>>> import numpy as np
>>> import numpy.linalg as la
>>> np.set_printoptions(suppress=True, linewidth=160)
>>> W0 = np.load("block2.npy")
>>> print(W0.round(2))
[[ 0.06  0.11  0.11  0.11 -0.09  0.11]
 [ 0.11  0.2   0.2   0.2  -0.16  0.2 ]
 [ 0.11  0.2   0.2   0.2  -0.16  0.2 ]
 [ 0.11  0.2   0.2   0.2  -0.16  0.2 ]
 [-0.09 -0.16 -0.16 -0.16  0.12 -0.16]
 [ 0.11  0.2   0.2   0.2  -0.16  0.2 ]]
>>> w, evecs = la.eigh(W0)
>>> vec = np.array([2, 3, 3, 0, 2, 2])
>>> print(round(vec @ W0 @ vec, 2))
11.62
>>> print(np.round(evecs * np.maximum(w, 0) @ evecs.T, 2))
[[ 0.06  0.11  0.11  0.11 -0.09  0.11]
 [ 0.11  0.2   0.2   0.2  -0.16  0.2 ]
 [ 0.11  0.2   0.2   0.2  -0.16  0.2 ]
 [ 0.11  0.2   0.2   0.2  -0.16  0.2 ]
 [-0.09 -0.16 -0.16 -0.16  0.12 -0.16]
 [ 0.11  0.2   0.2   0.2  -0.16  0.2 ]]
>>> rng = np.random.default_rng(440)
>>> A2 = W0 + rng.integers(-2, 3, (6, 1)) @ rng.integers(-2, 3, (1, 6))
>>> print(A2.round(2))
[[ 0.06 -3.89 -3.89  2.11 -2.09  2.11]
 [ 0.11  4.2   4.2  -1.8   1.84 -1.8 ]
 [ 0.11  4.2   4.2  -1.8   1.84 -1.8 ]
 [ 0.11 -3.8  -3.8   2.2  -2.16  2.2 ]
 [-0.09  1.84  1.84 -1.16  1.12 -1.16]
 [ 0.11 -1.8  -1.8   1.2  -1.16  1.2 ]]
>>> print(np.round(la.svd(A2 - W0, compute_uv=False), 2) + 0)
[14.07  0.    0.    0.    0.    0.  ]
>>> print(la.matrix_rank(A2 - W0, tol=1e-8))
1
>>> print(np.abs(A2 - W0).sum(axis=1))
[14. 14. 14. 14.  7.  7.]
>>> m1 = np.load("test19.npy")
>>> print(m1)
[[0 0 0 0 0 0 0 0 1 0 0 0 0 0 0]
 [0 0 0 0 0 0 0 0 0 0 0 0 0 0 1]
 [0 0 0 0 0 0 0 1 0 0 0 0 0 0 0]
 [0 0 0 0 0 0 1 0 0 0 0 0 0 0 0]
 [0 0 0 0 0 0 0 0 0 0 0 0 0 1 0]
 [0 0 0 0 1 0 0 0 0 0 0 0 0 0 0]
 [0 1 0 0 0 0 0 0 0 0 0 0 0 0 0]
 [0 0 0 1 0 0 0 0 0 0 0 0 0 0 0]
 [0 0 0 0 0 0 0 0 0 0 0 1 0 0 0]
 [0 0 1 0 0 0 0 0 0 0 0 0 0 0 0]
 [0 0 0 0 0 1 0 0 0 0 0 0 0 0 0]
 [0 0 0 0 0 0 0 0 0 0 1 0 0 0 0]
 [0 0 0 0 0 0 0 0 0 0 0 0 1 0 0]
 [0 0 0 0 0 0 0 0 0 1 0 0 0 0 0]
 [1 0 0 0 0 0 0 0 0 0 0 0 0 0 0]]
>>> vec = np.array([3, 2, 3, 2, 1, 0, 0, 5, 0, 4, 3, 3, 0, 1, 3])
>>> print((m1 @ vec).argmax())
2
>>> print(m1 @ np.eye(15)[5])
[0. 0. 0. 0. 0. 0. 0. 0. 0. 0. 1. 0. 0. 0. 0.]
>>> r0 = np.array([-2, 3, -1, 1, -2, 1, -2, 1, -3, 1, 0, 2, 1, -3, 0])
>>> A2 = m1 + np.outer(r0, np.eye(15)[4])
>>> print(la.matrix_rank(la.inv(A2) - la.inv(m1), tol=1e-8))
1
>>> vec = np.array([-3, -1, 1, 1, 2, -1, 1, -3, 1, 3, 2, 3, -2, -3, 2])
>>> print(15 - la.matrix_rank(m1 - np.eye(15), tol=1e-8))
2
>>> print(np.round(np.abs(la.eigvals(m1)), 2))
[1. 1. 1. 1. 1. 1. 1. 1. 1. 1. 1. 1. 1. 1. 1.]
>>> print([p for p in range(1, 25) if np.allclose(la.matrix_power(m1, p), np.eye(15))])
[14]
>>> vec = np.array([-1, -3, -2, 1, -3, 0, 0, 3, -2, -2, 1, 2, -2, -3, 0])
>>> target = m1 @ vec
>>> c, lr = np.zeros(15), 1 / la.norm(m1, 2) ** 2
>>> for i in range(6):
...     c -= lr * m1.T @ (m1 @ c - target)
...     if i % 1 == 0: print(i, round(la.norm(m1 @ c - target), 2))
... 
0 0.0
1 0.0
2 0.0
3 0.0
4 0.0
5 0.0
>>> print(round(float(la.cond(m1)), 2))
1.0
